>>> import numpy as np
>>> np.set_printoptions(precision=3, suppress=True, linewidth=140, floatmode="fixed")
>>> X = np.load("arr.npy")
>>> X
array([[ 0,  2, -2,  3,  4, -2, -6,  3, -6, -5, -1],
       [ 2,  4,  0,  5,  6,  0, -4,  5, -4, -3,  1],
       [ 2,  4,  0,  5,  6,  0, -4,  5, -4, -3,  1],
       [ 1,  3, -1,  4,  5, -1, -5,  4, -5, -4,  0],
       [ 3,  5,  1,  6,  7,  1, -3,  6, -3, -2,  2],
       [ 2,  4,  0,  5,  6,  0, -4,  5, -4, -3,  1],
       [-1,  1, -3,  2,  3, -3, -7,  2, -7, -6, -2],
       [ 2,  4,  0,  5,  6,  0, -4,  5, -4, -3,  1],
       [ 1,  3, -1,  4,  5, -1, -5,  4, -5, -4,  0],
       [ 0,  2, -2,  3,  4, -2, -6,  3, -6, -5, -1]])
>>> # column 5 repeats column 2
>>> print(np.linalg.norm(X, axis=0))
[ 5.292 10.770  4.472 13.784 16.852  4.472 15.620 13.784 15.620 12.570  3.742]
>>> np.linalg.norm(X, axis=1).argmax()
np.int64(4)
>>> round(np.linalg.norm(X[5] - X[1]), 3)
np.float64(0.0)
>>> np.linalg.norm(X, axis=1)
array([12.000, 12.166, 12.166, 11.619, 13.528, 12.166, 13.229, 12.166, 11.619, 12.000])
>>> X[5] @ X[1]
np.int64(148)
>>> round(float(np.linalg.norm(X[5], 1)), 3), np.round(np.linalg.norm(X[5], np.inf), 3)
(34.0, np.float64(6.0))
>>> np.round(np.linalg.norm(X) ** 2 / np.linalg.norm(X, 2) ** 2, 3)
np.float64(1.109)
>>> left, sv, Vt = np.linalg.svd(X)
>>> np.argmax(sv[:-1] / (sv[1:] + 1e-6)) + 1
np.int64(2)
>>> out = left[:, :2] @ np.diag(sv[:2]) @ Vt[:2]
>>> np.linalg.matrix_rank(X, rtol=0.05)
np.int64(2)
>>> print(np.round(np.linalg.norm(X - out) / np.linalg.norm(X), 3))
0.0
>>> mat = np.loadtxt("dump.csv", delimiter=",")
>>> mat
array([[0.000, 0.000, 0.000, 0.000],
       [0.000, 0.000, 0.000, 0.000],
       [0.000, 0.000, 0.000, 0.000],
       [0.000, 3.000, 0.000, 0.000],
       [0.000, 0.000, 0.000, 0.000],
       [0.000, 0.000, 0.000, 0.000],
       [0.000, 0.000, 0.000, 0.000],
       [0.000, 1.000, 0.000, 0.000],
       [2.000, 0.000, 0.000, 0.000],
       [2.000, 0.000, 0.000, 0.000],
       [0.000, 0.000, 0.000, 0.000],
       [0.000, 0.000, 0.000, 0.000],
       [0.000, 5.000, 0.000, 0.000],
       [0.000, 3.000, 0.000, 0.000],
       [0.000, 5.000, 0.000, 0.000],
       [0.000, 1.000, 0.000, 0.000],
       [2.000, 0.000, 0.000, 0.000],
       [0.000, 5.000, 0.000, 0.000],
       [2.000, 0.000, 0.000, 0.000],
       [0.000, 0.000, 0.000, 0.000],
       [0.000, 0.000, 0.000, 0.000],
       [0.000, 0.000, 0.000, 0.000],
       [2.000, 0.000, 0.000, 0.000],
       [0.000, 0.000, 0.000, 0.000],
       [0.000, 0.000, 0.000, 0.000],
       [0.000, 1.000, 0.000, 0.000],
       [0.000, 0.000, 0.000, 0.000],
       [2.000, 0.000, 0.000, 0.000],
       [2.000, 0.000, 0.000, 0.000],
       [0.000, 1.000, 0.000, 0.000],
       [0.000, 3.000, 0.000, 0.000],
       [0.000, 0.000, 0.000, 0.000],
       [0.000, 0.000, 0.000, 0.000],
       [0.000, 5.000, 0.000, 0.000],
       [0.000, 0.000, 0.000, 0.000],
       [0.000, 5.000, 0.000, 0.000],
       [0.000, 1.000, 0.000, 0.000]])
>>> # row 1 repeats row 0
>>> print(np.linalg.matrix_rank(X, rtol=0.1))
2
>>> round(np.linalg.norm(X, 2) / np.linalg.norm(X), 3)
np.float64(0.95)
>>> [round(float(x), 3) for x in np.linalg.svd(X, compute_uv=False)[:3]]
[36.872, 12.184, 0.0]
